>>> import numpy as np
>>> from numpy import linalg as LA
>>> np.set_printoptions(precision=2, suppress=True, linewidth=120, sign=" ")
>>> feats = np.load("w.npy")
>>> feats
array([[-59,   2],
       [  2,   3]])
>>> O, evecs = LA.qr(feats[:, :1])[0], LA.qr(feats[:, 1:])[0]
>>> s = LA.svd(O.T @ evecs, compute_uv=False)
>>> print(s)
[ 0.53]
>>> round(float(LA.norm(O @ O.T - evecs @ evecs.T, 2)), 2)
0.85
>>> vals, evecs = LA.eigh(feats)
>>> evecs @ np.diag(vals) @ evecs.T
array([[-59.,   2.],
       [  2.,   3.]])
>>> np.abs(evecs[:, -1]).round(6).argmax()
np.int64(1)
>>> LA.svd(feats, compute_uv=False)
array([ 59.06,   3.06])
>>> (vals > 1e-8).sum(), (vals < -1e-8).sum()
(np.int64(1), np.int64(1))
>>> print(np.unique(vals.round(6) + 0, return_counts=True)[1])
[ 1  1]
>>> np.round(evecs.T @ feats @ evecs, 2) + 0
array([[-59.06,   0.  ],
       [  0.  ,   3.06]])
>>> vals.sum(), np.trace(feats)
(np.float64(-56.0), np.int64(-56))
>>> LA.eigvalsh(feats + 3 * np.eye(2))
array([-56.06,   6.06])
>>> vals
array([-59.06,   3.06])
>>> print(np.round(evecs.T @ evecs, 2) + 0)
[[ 1.  0.]
 [ 0.  1.]]
>>> Uu, s, VT = LA.svd(feats)
>>> s
array([ 59.06,   3.06])
>>> np.argmax(s[:-1] / (s[1:] + 1e-6)) + 1
np.int64(1)
>>> Y = Uu[:, :1] @ np.diag(s[:1]) @ VT[:1]
>>> LA.matrix_rank(feats, rtol=0.05)
np.int64(2)
>>> print(round(LA.norm(feats - Y, 2), 2), round(s[1], 2))
3.06 3.06
>>> LA.matrix_rank(Y)
np.int64(1)
>>> print(round(LA.norm(feats - Y) / LA.norm(feats), 2))
0.05
>>> vals, evecs = LA.eigh(feats)
>>> vec = np.array([1, 3])
>>> (np.sign(evecs[:, -1].round(6)) == np.sign(evecs[0, -1].round(6))).astype(int)
array([ 1,  1])
>>> vec @ feats @ vec / (vec @ vec), round(vals[0], 2), np.round(vals[-1], 2)
(np.float64(-2.0), np.float64(-59.06), np.float64(3.06))
>>> np.abs(feats).sum(axis=1).max(), np.round(np.abs(vals).max(), 2)
(np.int64(61), np.float64(59.06))
>>> m1 = np.loadtxt("sample18.csv", delimiter=",")
>>> m1
array([[ 1.03,  0.59],
       [ 1.93,  1.  ],
       [ 0.4 , -2.67]])
>>> Y = np.c_[m1[:, :1] @ np.array([[-8]]), np.array([3, -2, 2])]
>>> Y
array([[ -8.24,   3.  ],
       [-15.44,  -2.  ],
       [ -3.2 ,   2.  ]])
>>> LA.norm(LA.qr(m1)[0].T @ Y, axis=0) ** 2 / ((Y ** 2).sum(axis=0) + 1e-12)
array([ 1.  ,  0.23])
>>> print(LA.matrix_rank(Y))
2
>>> rng = np.random.default_rng(30144)
>>> lab = rng.permutation(2)
>>> Y = m1[:, lab] * rng.choice([-1, 1], 2)
>>> Y
array([[ 0.59, -1.03],
       [ 1.  , -1.93],
       [-2.67, -0.4 ]])
>>> Uu, _, VT = LA.svd(m1.T @ Y)
>>> lab
array([ 1,  0])
>>> np.round(LA.lstsq(m1, Y)[0], 2) + 0
array([[ 0., -1.],
       [ 1.,  0.]])
>>> vec = np.array([0, -2])
>>> h1 = np.maximum(feats @ vec, 0)
>>> print(h1)
[ 0  0]
>>> feats.T @ h1
array([ 0,  0])
>>> np.flatnonzero(h1 > 1e-9)
array([], dtype=int64)
>>> Y = m1 + rng.integers(-2, 3, (3, 1)) @ rng.integers(-2, 3, (1, 2))
>>> Y
array([[-0.97,  1.59],
       [-0.07,  2.  ],
       [-1.6 , -1.67]])
>>> LA.matrix_rank(Y - m1, tol=1e-8)
np.int64(1)
>>> F = np.load("mat.npy")
>>> F
array([[ 1.61, -0.24,  0.06,  0.42],
       [-0.24,  1.56, -0.4 ,  0.17],
       [ 0.06, -0.4 ,  1.31, -0.22],
       [ 0.42,  0.17, -0.22,  1.52]])
>>> vals, evecs = LA.eigh(F)
>>> LA.svd(F, compute_uv=False)
array([ 2.01,  1.99,  1.  ,  0.99])
>>> vals.sum(), np.trace(F)
(np.float64(6.0), np.float64(6.0))
>>> LA.eigvalsh(F @ F)
array([ 0.99,  1.01,  3.97,  4.03])
>>> np.round(evecs.T @ evecs, 2) + 0
array([[ 1.,  0.,  0.,  0.],
       [ 0.,  1.,  0.,  0.],
       [ 0.,  0.,  1.,  0.],
       [ 0.,  0.,  0.,  1.]])
>>> (vals > 1e-8).sum(), (vals < -1e-8).sum()
(np.int64(4), np.int64(0))
>>> np.kron(np.eye(2, dtype=int), F)
array([[ 1.61, -0.24,  0.06,  0.42,  0.  , -0.  ,  0.  ,  0.  ],
       [-0.24,  1.56, -0.4 ,  0.17, -0.  ,  0.  , -0.  ,  0.  ],
       [ 0.06, -0.4 ,  1.31, -0.22,  0.  , -0.  ,  0.  , -0.  ],
       [ 0.42,  0.17, -0.22,  1.52,  0.  ,  0.  , -0.  ,  0.  ],
       [ 0.  , -0.  ,  0.  ,  0.  ,  1.61, -0.24,  0.06,  0.42],
       [-0.  ,  0.  , -0.  ,  0.  , -0.24,  1.56, -0.4 ,  0.17],
       [ 0.  , -0.  ,  0.  , -0.  ,  0.06, -0.4 ,  1.31, -0.22],
       [ 0.  ,  0.  , -0.  ,  0.  ,  0.42,  0.17, -0.22,  1.52]])
>>> round(float(LA.det(F.T)), 2)
4.0
>>> Y = LA.inv(F)
>>> print(round(float(LA.det(F) * LA.det(Y)), 2))
1.0
>>> np.round(LA.slogdet(F)[0], 2)
np.float64(1.0)
>>> np.allclose(Y, F.T)
False
>>> np.round(F @ Y, 2) + 0
array([[ 1.,  0.,  0.,  0.],
       [ 0.,  1.,  0.,  0.],
       [ 0.,  0.,  1.,  0.],
       [ 0.,  0.,  0.,  1.]])
>>> LA.det(F) * Y
array([[ 2.78,  0.49, -0.12, -0.84],
       [ 0.49,  2.88,  0.8 , -0.34],
       [-0.12,  0.8 ,  3.37,  0.43],
       [-0.84, -0.34,  0.43,  2.96]])
>>> round(LA.cond(F), 2)
np.float64(2.02)
>>> LA.inv(Y)
array([[ 1.61, -0.24,  0.06,  0.42],
       [-0.24,  1.56, -0.4 ,  0.17],
       [ 0.06, -0.4 ,  1.31, -0.22],
       [ 0.42,  0.17, -0.22,  1.52]])
>>> low = LA.cholesky(F)
>>> low
array([[ 1.27,  0.  ,  0.  ,  0.  ],
       [-0.19,  1.23,  0.  ,  0.  ],
       [ 0.05, -0.32,  1.1 ,  0.  ],
       [ 0.33,  0.19, -0.16,  1.16]])
>>> print(LA.eigvalsh(F).min() > 0)
True
>>> F / np.sqrt(np.outer(np.diag(F), np.diag(F)))
array([[ 1.  , -0.15,  0.04,  0.27],
       [-0.15,  1.  , -0.28,  0.11],
       [ 0.04, -0.28,  1.  , -0.16],
       [ 0.27,  0.11, -0.16,  1.  ]])
>>> E = np.array([[4.99, 9.9], [2.99, 6.06], [2.05, 4.02], [2.02, 3.96], [0.99, 1.99]])
>>> Uu, s, VT = LA.svd(E)
>>> s
array([ 14.62,   0.06])
>>> np.argmax(s[:-1] / (s[1:] + 1e-6)) + 1
np.int64(1)
>>> Y = Uu[:, :1] @ np.diag(s[:1]) @ VT[:1]
>>> LA.matrix_rank(E, rtol=0.05)
np.int64(1)
>>> LA.matrix_rank(Y)
np.int64(1)
>>> print(Y)
[[ 4.98  9.91]
 [ 3.04  6.04]
 [ 2.03  4.03]
 [ 2.    3.97]
 [ 1.    1.99]]
>>> A = np.array([[2.3, -0.4, -0.7],
...     [0.4, 1.3, 1.1],
...     [-1.2, -1.0, 1.2],
...     [1.9, -0.4, -0.6],
...     [1.2, 1.6, 1.4]])
>>> Y = np.c_[A[:, :1] @ np.array([[2]]), np.array([1, 0, -2, 1, 0])]
>>> Y
array([[ 4.6,  1. ],
       [ 0.8,  0. ],
       [-2.4, -2. ],
       [ 3.8,  1. ],
       [ 2.4,  0. ]])
>>> np.round(LA.norm(Y - A @ LA.lstsq(A, Y)[0], axis=0), 2) + 0
array([ 0.  ,  0.19])
>>> Y = np.array([[5, 5, 0, 0, 1, 1], [9, 3, 3, 4, 1, 4]])
>>> X = Y.T @ Y
>>> X
array([[ 106,   52,   27,   36,   14,   41],
       [  52,   34,    9,   12,    8,   17],
       [  27,    9,    9,   12,    3,   12],
       [  36,   12,   12,   16,    4,   16],
       [  14,    8,    3,    4,    2,    5],
       [  41,   17,   12,   16,    5,   17]])
>>> lab = rng.permutation(6)
>>> print(lab)
[ 1  2  4  5  3  0]
>>> Y = X[lab][:, lab]
>>> np.round(np.sort(np.abs(LA.eigvals(Y))), 2) + 0
array([   0.  ,    0.  ,    0.  ,    0.  ,   15.68,  168.32])
>>> np.allclose(Y, X)
False
>>> Y
array([[  34,    9,    8,   17,   12,   52],
       [   9,    9,    3,   12,   12,   27],
       [   8,    3,    2,    5,    4,   14],
       [  17,   12,    5,   17,   16,   41],
       [  12,   12,    4,   16,   16,   36],
       [  52,   27,   14,   41,   36,  106]])
>>> np.diag(Y)
array([  34,    9,    2,   17,   16,  106])
>>> mat = np.load("a.npy")
>>> mat
array([[ 3,  3,  2],
       [ 3,  2,  2],
       [ 0,  3,  2],
       [ 2,  3,  1]])
>>> vec = np.array([0, 0, 1])
>>> rhs = mat @ vec
>>> np.round(LA.lstsq(mat, rhs)[0], 2) + 0
array([ 0.,  0.,  1.])
>>> np.round(LA.pinv(mat) @ mat, 2) + 0
array([[ 1.,  0.,  0.],
       [ 0.,  1.,  0.],
       [ 0.,  0.,  1.]])
>>> rhs
array([ 2,  2,  2,  1])
>>> rhs = rhs + 0.1 * rng.normal(size=4)
>>> rhs
array([ 1.93,  1.95,  1.93,  1.05])
>>> coef, *_ = LA.lstsq(mat, rhs)
>>> [round(float(LA.norm(LA.solve(mat.T @ mat + lam * np.eye(3), mat.T @ rhs))), 2) for lam in (0, 1, 10, 100)]
[0.91, 0.59, 0.39, 0.17]
>>> coef.round()
array([ 0.,  0.,  1.])
>>> Y = np.c_[mat[:, :1] @ np.array([[0]]), np.array([5, 4, 2, 2])]
>>> Y
array([[ 0,  5],
       [ 0,  4],
       [ 0,  2],
       [ 0,  2]])
>>> LA.matrix_rank(np.c_[mat, Y])
np.int64(4)
>>> LA.matrix_rank(Y)
np.int64(1)
>>> r = LA.matrix_rank(Y)
>>> r
np.int64(1)
>>> null = LA.svd(Y)[2][r:].T
>>> null[:, 0] / null[np.abs(null[:, 0]).round(6).argmax(), 0]
array([ 1., -0.])
>>> print([int(LA.matrix_rank(Y[:i])) for i in range(1, len(Y) + 1)])
[1, 1, 1, 1]
>>> [int(LA.matrix_rank(Y[:, :j + 1])) for j in range(2)]
[0, 1]
>>> r0 = np.array([2, -3, -3, -2, -3])
>>> v = np.array([-2, -1, -1])
>>> J = np.outer(r0, v)
>>> J
array([[-4, -2, -2],
       [ 6,  3,  3],
       [ 6,  3,  3],
       [ 4,  2,  2],
       [ 6,  3,  3]])
>>> [round(float(x), 2) for x in LA.svd(J, compute_uv=False)[:3]]
[14.49, 0.0, 0.0]
>>> LA.cond(J) > 100
np.True_
>>> r0 = np.array([4, 2, 4])
>>> print(np.convolve(J[0], r0))
[-16 -16 -28 -12  -8]
>>> Uu, s, VT = LA.svd(J)
>>> s.round(2) + 0
array([ 14.49,   0.  ,   0.  ])
>>> Y = Uu[:, :1] @ np.diag(s[:1]) @ VT[:1]
>>> round(LA.norm(J - Y, 2), 2), round(s[1], 2)
(np.float64(0.0), np.float64(0.0))
>>> LA.matrix_rank(J, rtol=0.05)
np.int64(1)
>>> print(np.round(LA.norm(J - Y) / LA.norm(J), 2))
0.0
>>> LA.matrix_rank(Y)
np.int64(1)
>>> Y = np.array([[3, 0, 1], [1, 2, 2], [1, 1, 3]])
>>> LA.matrix_rank(J @ Y)
np.int64(1)
>>> print(Y.T @ J.T)
[[-16  24  24  16  24]
 [ -6   9   9   6   9]
 [-14  21  21  14  21]]
>>> np.einsum("ik,kj->ij", J, Y)
array([[-16,  -6, -14],
       [ 24,   9,  21],
       [ 24,   9,  21],
       [ 16,   6,  14],
       [ 24,   9,  21]])
>>> round(float(np.trace(LA.pinv(J) @ J)), 2)
1.0
>>> np.abs(np.diag(LA.qr(J)[1])) > 1e-9
array([ True, False, False])
>>> J @ LA.pinv(J) @ J
array([[-4., -2., -2.],
       [ 6.,  3.,  3.],
       [ 6.,  3.,  3.],
       [ 4.,  2.,  2.],
       [ 6.,  3.,  3.]])
>>> print(np.unique(J.round(6), axis=0).shape)
(3, 3)
>>> LA.lstsq(J[:-1].T, J[-1])[2]
np.int32(1)
